$ python -q
>>> import numpy as np
>>> np.set_printoptions(precision=2, suppress=True, linewidth=120)
>>> feats = np.load("block3.npy")
>>> feats
array([[ 91, -21,  -6, -18,  24,  -3,  33],
       [-21,  81, -13, -20,  18,  -4,  10],
       [ -6, -13,  57, -13,   5,  53,  11],
       [-18, -20, -13,  70,  25,  -9,  11],
       [ 24,  18,   5,  25,  68,   7,  34],
       [ -3,  -4,  53,  -9,   7,  76,  28],
       [ 33,  10,  11,  11,  34,  28,  71]])
>>> # symmetric, so the eigenvalues are real
>>> x = np.ones(7)
>>> for _ in range(7):
...     x = feats @ x
...     x /= np.linalg.norm(x)
...     print(round(x @ feats @ x, 2))
... 
146.37
148.57
149.6
150.07
150.29
150.4
150.44
>>> round(float(np.linalg.eigvalsh(feats)[-1]), 2)
150.49
>>> evals, V = np.linalg.eigh(feats)
>>> np.linalg.eigvalsh(feats + -2 * np.eye(7))
array([  1.77,   9.64,  31.44,  91.55,  99.38, 117.73, 148.49])
>>> np.round(V.T @ feats @ V, 2) + 0
array([[  3.77,   0.  ,   0.  ,   0.  ,   0.  ,   0.  ,   0.  ],
       [  0.  ,  11.64,   0.  ,   0.  ,   0.  ,   0.  ,   0.  ],
       [  0.  ,   0.  ,  33.44,   0.  ,   0.  ,   0.  ,   0.  ],
       [  0.  ,   0.  ,   0.  ,  93.55,   0.  ,   0.  ,   0.  ],
       [  0.  ,   0.  ,   0.  ,   0.  , 101.38,   0.  ,   0.  ],
       [  0.  ,   0.  ,   0.  ,   0.  ,   0.  , 119.73,   0.  ],
       [  0.  ,   0.  ,   0.  ,   0.  ,   0.  ,   0.  , 150.49]])
>>> (evals > 1e-8).sum(), (evals < -1e-8).sum()
(np.int64(7), np.int64(0))
>>> evals.sum(), np.trace(feats)
(np.float64(514.0), np.int64(514))
>>> V @ np.diag(evals) @ V.T
array([[ 91., -21.,  -6., -18.,  24.,  -3.,  33.],
       [-21.,  81., -13., -20.,  18.,  -4.,  10.],
       [ -6., -13.,  57., -13.,   5.,  53.,  11.],
       [-18., -20., -13.,  70.,  25.,  -9.,  11.],
       [ 24.,  18.,   5.,  25.,  68.,   7.,  34.],
       [ -3.,  -4.,  53.,  -9.,   7.,  76.,  28.],
       [ 33.,  10.,  11.,  11.,  34.,  28.,  71.]])
